% ipython --no-banner

In [1]: import numpy as np

In [2]: np.set_printoptions(suppress=True, linewidth=100)

In [3]: K = np.array([[-0.1, 0.1, 0.8],
   ...:     [0.0, 0.8, 2.5],
   ...:     [0.3, 0.0, 0.0],
   ...:     [-0.1, 0.7, 2.4],
   ...:     [0.0, 0.9, 2.2],
   ...:     [0.0, 0.4, 1.6],
   ...:     [0.0, 0.8, 2.4],
   ...:     [0.0, 0.3, 0.7],
   ...:     [-0.1, 0.3, 0.8],
   ...:     [-0.1, 0.0, 0.0],
   ...:     [0.0, 0.8, 2.4],
   ...:     [0.0, 0.8, 2.5],
   ...:     [-0.1, 1.0, 2.4],
   ...:     [0.1, 0.5, 1.8],
   ...:     [0.0, -0.1, -0.1],
   ...:     [0.1, 0.6, 1.5],
   ...:     [0.1, 0.3, 0.8],
   ...:     [0.1, 0.7, 1.5]])

In [4]: # row 10 repeats row 6

In [5]: [round(float(x), 1) for x in np.linalg.svd(K, compute_uv=False)[:3]]
Out[5]: [7.7, 0.4, 0.4]

In [6]: np.round(np.linalg.norm(K, 2) / np.linalg.norm(K), 1)
Out[6]: np.float64(1.0)

In [7]: np.argsort(-np.linalg.norm(K, axis=0).round(6), kind="stable")[:3]
Out[7]: array([2, 1, 0])

In [8]: round(np.log10(np.linalg.cond(K)))
Out[8]: 1

In [9]: np.linalg.matrix_rank(K, rtol=0.1)
Out[9]: np.int64(1)

In [10]: np.round(np.linalg.norm(K, axis=1), 1)
Out[10]: array([0.8, 2.6, 0.3, 2.5, 2.4, 1.6, 2.5, 0.8, 0.9, 0.1, 2.5, 2.6, 2.6, 1.9, 0.1, 1.6, 0.9, 1.7])

In [11]: round(np.linalg.norm(K, "nuc"), 1)
Out[11]: np.float64(8.5)

In [12]: np.linalg.norm(K, axis=1).argmax()
Out[12]: np.int64(1)

In [13]: W0 = np.load("layer12.npy")

In [14]: print(W0.round(1) + 0)
[[-2.  -2.1  0.9  2.7 -2.1 -4.2 -3.3]
 [-2.  -1.5  0.1  1.8 -1.5 -3.2 -2.2]
 [-1.5  0.3 -0.7  0.  -0.8 -1.4  0.4]
 [-0.7 -1.3 -0.8  0.6  0.4 -0.2 -1.4]
 [-2.2 -1.3 -2.   0.6  0.  -1.1 -1.1]
 [ 1.1  0.4  0.2 -0.6  0.7  1.4  0.5]
 [-2.8 -2.9 -2.6  1.4  0.3 -1.3 -2.8]
 [-0.6  0.1  0.1  0.2 -0.6 -1.   0. ]
 [-0.5  0.1  2.6  1.7 -2.7 -3.8 -1.1]
 [ 0.1 -0.5  1.7  1.2 -1.3 -1.9 -1.3]
 [ 1.9  1.   2.1 -0.2 -0.3  0.4  0.6]
 [-1.5 -1.7 -0.4  1.5 -0.6 -1.9 -2.2]
 [-1.3 -2.4 -0.2  1.9 -0.4 -1.8 -3. ]]

In [15]: np.linalg.lstsq(W0[:-1].T, W0[-1])[2]
Out[15]: np.int32(3)

In [16]: np.unique(W0.round(6), axis=0).shape
Out[16]: (13, 7)

In [17]: np.abs(np.diag(np.linalg.qr(W0)[1])) > 1e-9
Out[17]: array([ True,  True,  True, False, False, False, False])

In [18]: np.allclose(W0[:-1].T @ np.linalg.lstsq(W0[:-1].T, W0[-1])[0], W0[-1])
Out[18]: True

In [19]: np.round(W0 @ np.linalg.pinv(W0) @ W0, 1) + 0
Out[19]: 
array([[-2. , -2.1,  0.9,  2.7, -2.1, -4.2, -3.3],
       [-2. , -1.5,  0.1,  1.8, -1.5, -3.2, -2.2],
       [-1.5,  0.3, -0.7,  0. , -0.8, -1.4,  0.4],
       [-0.7, -1.3, -0.8,  0.6,  0.4, -0.2, -1.4],
       [-2.2, -1.3, -2. ,  0.6,  0. , -1.1, -1.1],
       [ 1.1,  0.4,  0.2, -0.6,  0.7,  1.4,  0.5],
       [-2.8, -2.9, -2.6,  1.4,  0.3, -1.3, -2.8],
       [-0.6,  0.1,  0.1,  0.2, -0.6, -1. ,  0. ],
       [-0.5,  0.1,  2.6,  1.7, -2.7, -3.8, -1.1],
       [ 0.1, -0.5,  1.7,  1.2, -1.3, -1.9, -1.3],
       [ 1.9,  1. ,  2.1, -0.2, -0.3,  0.4,  0.6],
       [-1.5, -1.7, -0.4,  1.5, -0.6, -1.9, -2.2],
       [-1.3, -2.4, -0.2,  1.9, -0.4, -1.8, -3. ]])

In [20]: rank = np.linalg.matrix_rank(W0)

In [21]: rank
Out[21]: np.int64(3)

In [22]: null = np.linalg.svd(W0)[2][rank:].T

In [23]: np.linalg.matrix_rank(W0.T @ W0), np.linalg.matrix_rank(W0 @ W0.T)
Out[23]: (np.int64(3), np.int64(3))

In [24]: [int(np.linalg.matrix_rank(W0[:, :j + 1])) for j in range(7)]
Out[24]: [1, 2, 3, 3, 3, 3, 3]

In [25]: r0 = np.array([1, 4, 2])

In [26]: print(np.round(np.correlate(K[13], K[10], "full"), 1))
[0.2 1.3 4.7 1.4 0. ]

In [27]: U, s, vt = np.linalg.svd(W0)

In [28]: evecs = vt[:(s > 1e-8).sum()]

In [29]: rng = np.random.default_rng(11)

In [30]: x0 = W0[12] + 3 * W0[1] + rng.integers(2) * np.eye(7)[5]

In [31]: x0.round(1)
Out[31]: array([ -7.1,  -7. ,   0.2,   7.4,  -5. , -11.3,  -9.7])

In [32]: print(np.linalg.matrix_rank(np.vstack([W0, x0])))
3

In [33]: np.allclose(evecs.T @ evecs @ x0, x0)
Out[33]: True

In [34]: np.round(np.diag(evecs.T @ evecs), 1)
Out[34]: array([0.5, 0.4, 0.6, 0.2, 0.3, 0.6, 0.5])

In [35]: mat = np.loadtxt("out13.csv", delimiter=",")

In [36]: print(mat.round(1))
[[ 27.2  -0.7 -11.2   3.5]
 [  8.8   1.   -2.6   4.3]
 [  2.7   0.8  -0.8   2.5]
 [  0.6   0.3  -0.3   0.8]
 [ -0.2  -0.1   0.2  -0.2]
 [ -0.2  -0.1   0.2  -0.3]
 [ -0.4  -0.2   0.6  -0.5]
 [ -3.1   1.1   8.3   2.1]
 [ -3.6   1.4   9.5   2.8]
 [ -5.7   2.5  14.1   5.5]
 [ -7.3   3.4  17.3   7.4]]

In [37]: # looks like rank 3

In [38]: lab = mat[:, 1] > np.median(mat[:, 1])

In [39]: r0 = mat[lab].mean(axis=0) - mat[~lab].mean(axis=0)

In [40]: r0.round(1)
Out[40]: array([-7.1,  1.9, 11.2,  3.4])

In [41]: np.argsort(-np.abs(r0).round(6), kind="stable")
Out[41]: array([2, 0, 3, 1])

In [42]: lab.astype(int)
Out[42]: array([0, 1, 0, 0, 0, 0, 0, 1, 1, 1, 1])

In [43]: ((mat - mat.mean(axis=0)) @ r0 > 0).astype(int)
Out[43]: array([0, 0, 0, 0, 0, 0, 0, 1, 1, 1, 1])

In [44]: print(round(np.trace(np.linalg.pinv(mat) @ mat), 1))
3.0

In [45]: rank = np.linalg.matrix_rank(mat)

In [46]: rank
Out[46]: np.int64(3)

In [47]: null = np.linalg.svd(mat)[2][rank:].T

In [48]: print(np.allclose(mat @ null, 0))
True

In [49]: [int(np.linalg.matrix_rank(mat[:i])) for i in range(1, len(mat) + 1)]
Out[49]: [1, 2, 3, 3, 3, 3, 3, 3, 3, 3, 3]

In [50]: print([int(np.linalg.matrix_rank(mat[:, :j + 1])) for j in range(4)])
[1, 2, 3, 3]

In [51]: np.linalg.matrix_rank(mat.T @ mat), np.linalg.matrix_rank(mat @ mat.T)
Out[51]: (np.int64(3), np.int64(3))
